% python3 -q
>>> import numpy as np
>>> np.set_printoptions(precision=2, suppress=True, linewidth=200, legacy="1.25")
>>> mat = np.loadtxt("a.csv", delimiter=",")
>>> mat
array([[0., 1.],
       [1., 0.]])
>>> ev, vecs = np.linalg.eig(mat)
>>> np.sort(np.linalg.eigvals(mat.T))
array([-1.,  1.])
>>> np.sort(np.linalg.eigvals(np.linalg.inv(mat)))
array([-1.,  1.])
>>> W1 = np.array([[-3, 0, 1, 2, 0, -1], [0, 2, -2, 1, 0, 0]])
>>> coef = np.array([-3, 0, -2, 3, 0, -3])
>>> H = np.maximum(mat @ W1 + coef, 0)
>>> H
array([[0., 2., 0., 4., 0., 0.],
       [0., 0., 0., 5., 0., 0.]])
>>> (H > 0).mean(axis=0)
array([0. , 0.5, 0. , 1. , 0. , 0. ])
>>> Z = np.array([[0, 0, 1], [0, 0, 1], [2, 1, 0], [1, 0, 1], [1, 2, 1], [0, 0, 2]])
>>> (H @ Z).round(6).argmax(axis=1)
array([2, 0])
>>> H @ Z
array([[4., 0., 6.],
       [5., 0., 5.]])
>>> J = np.load("w.npy")
>>> J
array([[ 3., -2.,  0.,  0.],
       [-2.,  2., -2.,  0.],
       [ 0., -2.,  2., -2.],
       [ 0.,  0., -2.,  3.]])
>>> ev, vecs = np.linalg.eigh(J)
>>> ev
array([-1.  ,  1.44,  4.  ,  5.56])
>>> np.abs(vecs[:, -1])
array([0.44, 0.56, 0.56, 0.44])
>>> np.round(vecs.T @ J @ vecs, 2) + 0
array([[-1.  ,  0.  ,  0.  ,  0.  ],
       [ 0.  ,  1.44,  0.  ,  0.  ],
       [ 0.  ,  0.  ,  4.  ,  0.  ],
       [ 0.  ,  0.  ,  0.  ,  5.56]])
>>> np.abs(vecs[:, -1]).round(6).argmax()
1
>>> np.linalg.eigvalsh(J @ J)
array([ 1.  ,  2.07, 16.  , 30.93])
>>> np.unique(ev.round(6) + 0, return_counts=True)[1]
array([1, 1, 1, 1])
>>> (ev > 1e-8).sum(), (ev < -1e-8).sum()
(3, 1)
>>> other = np.array([[2, 2], [0, 0]])
>>> Z = np.kron(other, J)
>>> Z.shape
(8, 8)
>>> round(np.linalg.norm(Z, 2), 2), round(float(np.linalg.norm(other, 2) * np.linalg.norm(J, 2)), 2)
(15.73, 15.73)
>>> F = np.array([[5, 1, 7], [5, 1, 2], [35, 7, 0]])
>>> F
array([[ 5,  1,  7],
       [ 5,  1,  2],
       [35,  7,  0]])
>>> round(np.linalg.norm(F, 1), 2), round(float(np.linalg.norm(F, np.inf)), 2)
(45.0, 42.0)
>>> round(np.linalg.norm(F) ** 2 / np.linalg.norm(F, 2) ** 2, 2)
1.04
>>> round(np.linalg.norm(F, 2), 2)
36.44
